% ipython --no-banner

In [1]: import numpy as np

In [2]: np.set_printoptions(suppress=True, linewidth=140)

In [3]: rnd = lambda a: np.round(a, 3) + 0

In [4]: mat = np.loadtxt("block7.csv", delimiter=",")

In [5]: print(rnd(mat))
[[ 0.059 -0.163 -0.169]
 [-0.163  0.972 -0.029]
 [-0.169 -0.029  0.97 ]]

In [6]: print(np.linalg.matrix_rank(mat, rtol=0.1))
2

In [7]: rng = np.random.default_rng(158)

In [8]: labels = rng.permutation(3)

In [9]: print(labels)
[1 2 0]

In [10]: other = mat[labels][:, labels]

In [11]: print(rnd(other))
[[ 0.972 -0.029 -0.163]
 [-0.029  0.97  -0.169]
 [-0.163 -0.169  0.059]]

In [12]: print(rnd(np.linalg.det(other)), rnd(np.linalg.det(mat[labels])))
0.0 0.0

In [13]: print(rnd(np.diag(other)))
[0.972 0.97  0.059]

In [14]: x = np.array([3, 4, 3])

In [15]: h1 = np.maximum(other @ x, 0)

In [16]: print(rnd(h1))
[2.311 3.282 0.   ]

In [17]: print(rnd(np.maximum(other @ x, 0) - np.maximum(-other @ x, 0)))
[ 2.311  3.282 -0.989]

In [18]: print(rnd(other.T @ h1))
[ 2.15   3.115 -0.932]

In [19]: print(np.linalg.lstsq(mat[:-1].T, mat[-1])[2])
2

In [20]: print(np.allclose(mat[:-1].T @ np.linalg.lstsq(mat[:-1].T, mat[-1])[0], mat[-1]))
True

In [21]: print(rnd(mat @ np.linalg.pinv(mat) @ mat))
[[ 0.059 -0.163 -0.169]
 [-0.163  0.972 -0.029]
 [-0.169 -0.029  0.97 ]]

In [22]: print(np.abs(np.diag(np.linalg.qr(mat)[1])) > 1e-9)
[ True  True False]
